In [1]: import numpy as np

In [2]: np.set_printoptions(suppress=True, linewidth=200)

In [3]: F = np.loadtxt("run7.csv", delimiter=",")

In [4]: F
Out[4]: 
array([[ 2.,  0.,  0.,  0.,  0.,  0.,  0.,  0.,  0.,  0.,  0.,  0.],
       [ 0., -2.,  0.,  0.,  0.,  0.,  0.,  0.,  0.,  0.,  0.,  0.],
       [ 0.,  0., -1.,  0.,  0.,  0.,  0.,  0.,  0.,  0.,  0.,  0.],
       [ 0.,  0.,  0.,  1.,  0.,  0.,  0.,  0.,  0.,  0.,  0.,  0.],
       [ 0.,  0.,  0.,  0.,  1.,  0.,  0.,  0.,  0.,  0.,  0.,  0.],
       [ 0.,  0.,  0.,  0.,  0., -2.,  0.,  0.,  0.,  0.,  0.,  0.],
       [ 0.,  0.,  0.,  0.,  0.,  0., -1.,  0.,  0.,  0.,  0.,  0.],
       [ 0.,  0.,  0.,  0.,  0.,  0.,  0.,  2.,  0.,  0.,  0.,  0.],
       [ 0.,  0.,  0.,  0.,  0.,  0.,  0.,  0.,  2.,  0.,  0.,  0.],
       [ 0.,  0.,  0.,  0.,  0.,  0.,  0.,  0.,  0.,  2.,  0.,  0.],
       [ 0.,  0.,  0.,  0.,  0.,  0.,  0.,  0.,  0.,  0.,  1.,  0.],
       [ 0.,  0.,  0.,  0.,  0.,  0.,  0.,  0.,  0.,  0.,  0., -3.]])

In [5]: np.all(np.linalg.eigvalsh(F) > 0)
Out[5]: np.False_

In [6]: np.round(np.linalg.eigvalsh(F).min(), 2)
Out[6]: np.float64(-3.0)

In [7]: x0 = np.array([-1, 0, -1, 2, 0, 0, -1, -1, -1, 0, 2, 1])

In [8]: (F * x0).sum(axis=1)
Out[8]: array([-2.,  0.,  1.,  2.,  0.,  0.,  1., -2., -2.,  0.,  2., -3.])

In [9]: F * x0
Out[9]: 
array([[-2.,  0., -0.,  0.,  0.,  0., -0., -0., -0.,  0.,  0.,  0.],
       [-0., -0., -0.,  0.,  0.,  0., -0., -0., -0.,  0.,  0.,  0.],
       [-0.,  0.,  1.,  0.,  0.,  0., -0., -0., -0.,  0.,  0.,  0.],
       [-0.,  0., -0.,  2.,  0.,  0., -0., -0., -0.,  0.,  0.,  0.],
       [-0.,  0., -0.,  0.,  0.,  0., -0., -0., -0.,  0.,  0.,  0.],
       [-0.,  0., -0.,  0.,  0., -0., -0., -0., -0.,  0.,  0.,  0.],
       [-0.,  0., -0.,  0.,  0.,  0.,  1., -0., -0.,  0.,  0.,  0.],
       [-0.,  0., -0.,  0.,  0.,  0., -0., -2., -0.,  0.,  0.,  0.],
       [-0.,  0., -0.,  0.,  0.,  0., -0., -0., -2.,  0.,  0.,  0.],
       [-0.,  0., -0.,  0.,  0.,  0., -0., -0., -0.,  0.,  0.,  0.],
       [-0.,  0., -0.,  0.,  0.,  0., -0., -0., -0.,  0.,  2.,  0.],
       [-0.,  0., -0.,  0.,  0.,  0., -0., -0., -0.,  0.,  0., -3.]])

In [10]: F @ np.eye(12)[1]
Out[10]: array([ 0., -2.,  0.,  0.,  0.,  0.,  0.,  0.,  0.,  0.,  0.,  0.])

In [11]: np.sign((F @ x0).round(6))
Out[11]: array([-1.,  0.,  1.,  1.,  0.,  0.,  1., -1., -1.,  0.,  1., -1.])

In [12]: np.linalg.norm(F @ x0) <= np.linalg.norm(F, 2) * np.linalg.norm(x0) + 1e-9
Out[12]: np.True_

In [13]: F @ x0
Out[13]: array([-2.,  0.,  1.,  2.,  0.,  0.,  1., -2., -2.,  0.,  2., -3.])

In [14]: F @ (2 * x0)
Out[14]: array([-4.,  0.,  2.,  4.,  0.,  0.,  2., -4., -4.,  0.,  4., -6.])
